$ python -q
>>> import numpy as np
>>> np.set_printoptions(precision=1, suppress=True, linewidth=160, sign=" ")
>>> A = np.loadtxt("w.csv", delimiter=",")
>>> A
array([[-15.,   9.,  -8.,  -7.,   8.,   8.,  -6.,   3.,  -8.],
       [  4.,   8.,   0.,  -9.,   1.,   8.,   7.,  -8.,  -3.],
       [ -8.,  -7.,  12.,  -8.,  -1.,   1.,   3.,  -6.,   9.],
       [ -8.,   1.,   6.,  -5.,  -9.,   3.,   1.,   1.,   2.],
       [ -6.,   8.,   4.,   9., -15.,   8.,   1.,  -6.,   4.],
       [  3.,   1.,  -7.,   6.,  -8.,  -1.,  -1.,  -7.,   2.],
       [  0.,   5.,   6.,   1.,   3.,   9., -17.,  -9.,   7.],
       [  7.,   5.,  -2.,  -8.,   6.,  -5.,   0., -17.,   4.],
       [ -5.,  -4.,   1.,   2.,   2.,  -8.,   3.,  -1., -12.]])
>>> M2 = A[0, 0] * A[1:] - np.outer(A[1:, 0], A[0])
>>> M2
array([[   0., -156.,   32.,  163.,  -47., -152.,  -81.,  108.,   77.],
       [   0.,  177., -244.,   64.,   79.,   49.,  -93.,  114., -199.],
       [   0.,   57., -154.,   19.,  199.,   19.,  -63.,    9.,  -94.],
       [   0.,  -66., -108., -177.,  273.,  -72.,  -51.,  108., -108.],
       [   0.,  -42.,  129.,  -69.,   96.,   -9.,   33.,   96.,   -6.],
       [   0.,  -75.,  -90.,  -15.,  -45., -135.,  255.,  135., -105.],
       [   0., -138.,   86.,  169., -146.,   19.,   42.,  234.,   -4.],
       [   0.,  105.,  -55.,  -65.,   10.,  160.,  -75.,   30.,  140.]])
>>> np.linalg.matrix_rank(M2), np.linalg.matrix_rank(A)
(np.int64(8), np.int64(9))
>>> A[:, 0] / A[0, 0]
array([ 1. , -0.3,  0.5,  0.5,  0.4, -0.2, -0. , -0.5,  0.3])
>>> rng = np.random.default_rng(319)
>>> M2 = A + rng.integers(-2, 3, (9, 7)) @ rng.integers(-2, 3, (7, 9))
>>> M2
array([[-18.,   1.,  -5., -10.,  17.,   8., -13.,   3., -16.],
       [ -1.,  -1.,   3., -12.,  -3.,   9.,  -2., -10.,  -3.],
       [  3., -19.,  13.,  -4.,   5.,   3.,  -2.,  -7.,  10.],
       [ -7.,   7.,   0.,   4.,  -3.,   0.,  11.,   2.,   4.],
       [  5.,   5.,  10.,   3., -12.,  -4.,   0., -10.,   8.],
       [ -9.,   1.,  -6.,   4., -19.,   0.,  -5.,  -6.,   0.],
       [ -6.,   3.,   2.,   7.,  -4.,   5., -15.,  -7.,  11.],
       [  3.,   7.,   1., -14.,   5.,  -4.,  -3., -22.,   6.],
       [-11.,   4.,   8., -11.,  -2., -13.,   1.,  -5., -14.]])
>>> np.abs(M2 - A).sum(axis=1)
array([ 41.,  36.,  43.,  44.,  50.,  34.,  37.,  27.,  51.])
>>> np.linalg.matrix_rank(M2 - A, tol=1e-8)
np.int64(7)
>>> q, _ = np.linalg.qr(np.array([[0.6, -1.2, -2.5],
...     [-1.1, -1.3, -1.4],
...     [-0.3, 0.1, 1.2],
...     [0.9, -0.9, -0.1],
...     [-1.0, 0.2, 0.7],
...     [0.5, 0.1, 0.0],
...     [-2.6, 0.1, -1.5],
...     [-0.4, -1.5, -1.0],
...     [0.1, -0.5, 0.4]]))
>>> J = q @ q.T
>>> J.round(1) + 0
array([[ 0.6,  0.1, -0.3,  0.1, -0.3,  0.1,  0. ,  0.1, -0.1],
       [ 0.1,  0.4,  0. ,  0.1,  0.1, -0.1,  0.2,  0.4,  0.1],
       [-0.3,  0. ,  0.2,  0.1,  0.2, -0.1, -0.1,  0.1,  0.1],
       [ 0.1,  0.1,  0.1,  0.2,  0. ,  0. , -0.3,  0.2,  0.1],
       [-0.3,  0.1,  0.2,  0. ,  0.2, -0.1,  0.1,  0.1,  0.1],
       [ 0.1, -0.1, -0.1,  0. , -0.1,  0. , -0.1, -0.1,  0. ],
       [ 0. ,  0.2, -0.1, -0.3,  0.1, -0.1,  0.7,  0. , -0.1],
       [ 0.1,  0.4,  0.1,  0.2,  0.1, -0.1,  0. ,  0.4,  0.2],
       [-0.1,  0.1,  0.1,  0.1,  0.1,  0. , -0.1,  0.2,  0.2]])
>>> # equal to its transpose
>>> left, s, vt = np.linalg.svd(J)
>>> evecs = vt[:(s > 1e-8).sum()]
>>> vec = J[8] + -3 * J[1] + rng.integers(2) * np.eye(9)[7]
>>> vec.round(1) + 0
array([-0.5, -1. ,  0. , -0.2, -0.2,  0.2, -0.8,  0.1, -0.2])
>>> np.round(np.diag(evecs.T @ evecs), 1) + 0
array([ 0.6,  0.4,  0.2,  0.2,  0.2,  0. ,  0.7,  0.4,  0.2])
>>> np.round(evecs.T @ evecs, 1) + 0
array([[ 0.6,  0.1, -0.3,  0.1, -0.3,  0.1,  0. ,  0.1, -0.1],
       [ 0.1,  0.4,  0. ,  0.1,  0.1, -0.1,  0.2,  0.4,  0.1],
       [-0.3,  0. ,  0.2,  0.1,  0.2, -0.1, -0.1,  0.1,  0.1],
       [ 0.1,  0.1,  0.1,  0.2,  0. ,  0. , -0.3,  0.2,  0.1],
       [-0.3,  0.1,  0.2,  0. ,  0.2, -0.1,  0.1,  0.1,  0.1],
       [ 0.1, -0.1, -0.1,  0. , -0.1,  0. , -0.1, -0.1,  0. ],
       [ 0. ,  0.2, -0.1, -0.3,  0.1, -0.1,  0.7,  0. , -0.1],
       [ 0.1,  0.4,  0.1,  0.2,  0.1, -0.1,  0. ,  0.4,  0.2],
       [-0.1,  0.1,  0.1,  0.1,  0.1,  0. , -0.1,  0.2,  0.2]])
>>> np.linalg.matrix_rank(np.vstack([J, vec]))
np.int64(4)
>>> M2 = J / np.linalg.norm(J, axis=1, keepdims=True)
>>> C2 = M2 @ M2.T
>>> round(np.degrees(np.arccos(np.clip(C2[7, 5], -1, 1))), 1)
np.float64(122.4)
>>> ev, evecs = np.linalg.eigh(J)
>>> vec = np.array([-5, 2, 4, -8, 3, 8, -3, -9, 3])
>>> np.round(evecs * np.maximum(ev, 0) @ evecs.T, 1) + 0
array([[ 0.6,  0.1, -0.3,  0.1, -0.3,  0.1,  0. ,  0.1, -0.1],
       [ 0.1,  0.4,  0. ,  0.1,  0.1, -0.1,  0.2,  0.4,  0.1],
       [-0.3,  0. ,  0.2,  0.1,  0.2, -0.1, -0.1,  0.1,  0.1],
       [ 0.1,  0.1,  0.1,  0.2,  0. ,  0. , -0.3,  0.2,  0.1],
       [-0.3,  0.1,  0.2,  0. ,  0.2, -0.1,  0.1,  0.1,  0.1],
       [ 0.1, -0.1, -0.1,  0. , -0.1,  0. , -0.1, -0.1,  0. ],
       [ 0. ,  0.2, -0.1, -0.3,  0.1, -0.1,  0.7,  0. , -0.1],
       [ 0.1,  0.4,  0.1,  0.2,  0.1, -0.1,  0. ,  0.4,  0.2],
       [-0.1,  0.1,  0.1,  0.1,  0.1,  0. , -0.1,  0.2,  0.2]])
>>> np.round(vec @ J @ vec, 1)
np.float64(101.8)
>>> round(float(np.abs(J).sum(axis=1).max()), 1), np.round(np.abs(ev).max(), 1)
(1.8, np.float64(1.0))
>>> M2 = np.array([[-7, 9], [5, 6]])
>>> Z = np.array([[-1, 0, 1], [1, 1, -1], [0, -1, -1]])
>>> K = np.kron(M2, Z)
>>> K
array([[ 7,  0, -7, -9,  0,  9],
       [-7, -7,  7,  9,  9, -9],
       [ 0,  7,  7,  0, -9, -9],
       [-5,  0,  5, -6,  0,  6],
       [ 5,  5, -5,  6,  6, -6],
       [ 0, -5, -5,  0, -6, -6]])
>>> M2 = K[0, 0] * K[1:] - np.outer(K[1:, 0], K[0])
>>> M2
array([[  0, -49,   0,   0,  63,   0],
       [  0,  49,  49,   0, -63, -63],
       [  0,   0,   0, -87,   0,  87],
       [  0,  35,   0,  87,  42, -87],
       [  0, -35, -35,   0, -42, -42]])
>>> np.linalg.matrix_rank(M2), np.linalg.matrix_rank(K)
(np.int64(5), np.int64(6))
>>> left, s, vt = np.linalg.svd(M2, full_matrices=False)
>>> s
array([ 186.2,  123.3,   79.2,   42.2,   20.6])
>>> np.cumsum(s ** 2) / np.sum(s ** 2)
array([ 0.6,  0.9,  1. ,  1. ,  1. ])
>>> np.abs(left[:, 0]).round(6).argmax()
np.int64(3)
>>> f = np.array([0, -1, -2, 0, -1, -1])
>>> M2 = K + np.outer(f, np.eye(6)[3])
>>> M2
array([[ 7.,  0., -7., -9.,  0.,  9.],
       [-7., -7.,  7.,  8.,  9., -9.],
       [ 0.,  7.,  7., -2., -9., -9.],
       [-5.,  0.,  5., -6.,  0.,  6.],
       [ 5.,  5., -5.,  5.,  6., -6.],
       [ 0., -5., -5., -1., -6., -6.]])
>>> np.linalg.matrix_rank(M2 - K)
np.int64(1)
>>> np.round(np.linalg.det(M2) / np.linalg.det(K), 1), np.round(1 + np.linalg.solve(K, f)[3], 1)
(np.float64(1.3), np.float64(1.3))
>>> np.linalg.matrix_rank(np.linalg.inv(M2) - np.linalg.inv(K), tol=1e-8)
np.int64(1)
>>> data = np.load("mat.npy")
>>> data
array([[ 4.,  0.,  3.,  0.,  0.,  3.,  3.],
       [ 0.,  4.,  0.,  0.,  0.,  0.,  0.],
       [ 3.,  0.,  4.,  0.,  0.,  3.,  3.],
       [ 0.,  0.,  0.,  4.,  3.,  0.,  0.],
       [ 0.,  0.,  0.,  3.,  4.,  0.,  0.],
       [ 3.,  0.,  3.,  0.,  0.,  4.,  3.],
       [ 3.,  0.,  3.,  0.,  0.,  3.,  4.]])
>>> f = np.array([2, 1, 3, 3, 0, 1, 3])
>>> M2 = data + np.outer(f, np.eye(7)[0])
>>> np.linalg.matrix_rank(np.linalg.inv(M2) - np.linalg.inv(data), tol=1e-8)
np.int64(1)
>>> np.round(np.linalg.det(M2) / np.linalg.det(data), 1), round(float(1 + np.linalg.solve(data, f)[0]), 1)
(np.float64(0.9), 0.9)
>>> ev, evecs = np.linalg.eigh(data)
>>> vec = np.array([3, 1, 1, 3, 2, 3, 0])
>>> vec @ data @ vec
np.float64(258.0)
>>> np.abs(data).sum(axis=1).max(), np.abs(ev).max()
(np.float64(13.0), np.float64(13.0))
>>> np.round(vec @ data @ vec / (vec @ vec), 1), round(float(ev[0]), 1), ev[-1]
(np.float64(7.8), 1.0, np.float64(13.0))
>>> np.round(evecs * np.abs(ev) @ evecs.T, 1) + 0
array([[ 4.,  0.,  3.,  0.,  0.,  3.,  3.],
       [ 0.,  4.,  0.,  0.,  0.,  0.,  0.],
       [ 3.,  0.,  4.,  0.,  0.,  3.,  3.],
       [ 0.,  0.,  0.,  4.,  3.,  0.,  0.],
       [ 0.,  0.,  0.,  3.,  4.,  0.,  0.],
       [ 3.,  0.,  3.,  0.,  0.,  4.,  3.],
       [ 3.,  0.,  3.,  0.,  0.,  3.,  4.]])
